$ python3 -q
>>> import numpy as np
>>> import numpy.linalg as la
>>> np.set_printoptions(precision=2, suppress=True, linewidth=120, sign=" ")
>>> tidy = lambda a: np.round(a, 2) + 0
>>> data = -2 * np.eye(7) + np.eye(7, k=1)
>>> data
array([[-2.,  1.,  0.,  0.,  0.,  0.,  0.],
       [ 0., -2.,  1.,  0.,  0.,  0.,  0.],
       [ 0.,  0., -2.,  1.,  0.,  0.,  0.],
       [ 0.,  0.,  0., -2.,  1.,  0.,  0.],
       [ 0.,  0.,  0.,  0., -2.,  1.,  0.],
       [ 0.,  0.,  0.,  0.,  0., -2.,  1.],
       [ 0.,  0.,  0.,  0.,  0.,  0., -2.]])
>>> def softmax(z):
...     e = np.exp(z - z.max(axis=-1, keepdims=True))
...     return e / e.sum(axis=-1, keepdims=True)
... 
>>> tidy(softmax(data[4]))
array([ 0.13,  0.13,  0.13,  0.13,  0.02,  0.35,  0.13])
>>> tidy(softmax(data[4] + -1))
array([ 0.13,  0.13,  0.13,  0.13,  0.02,  0.35,  0.13])
>>> att = data @ data.T / np.sqrt(7)
>>> tidy(softmax(att)[4] @ data)
array([-0.17, -0.09, -0.09,  0.01, -1.1 ,  0.49, -0.13])
>>> softmax(att).round(6).argmax(axis=1)
array([ 0,  1,  2,  3,  4,  5,  6])
>>> la.matrix_rank(data - data[0, 0] * np.eye(7))
np.int64(6)
>>> x0 = np.array([0, 2, 1, 1, 1, 0, 1])
>>> y = data @ x0
>>> beta, lr = np.zeros(7), 1 / la.norm(data, 2) ** 2
>>> for i in range(5):
...     beta -= lr * data.T @ (data @ beta - y)
...     if i % 1 == 0: print(i, round(la.norm(data @ beta - y), 2))
... 
0 2.42
1 1.96
2 1.66
3 1.42
4 1.21
>>> tidy(la.cond(data))
np.float64(2.64)
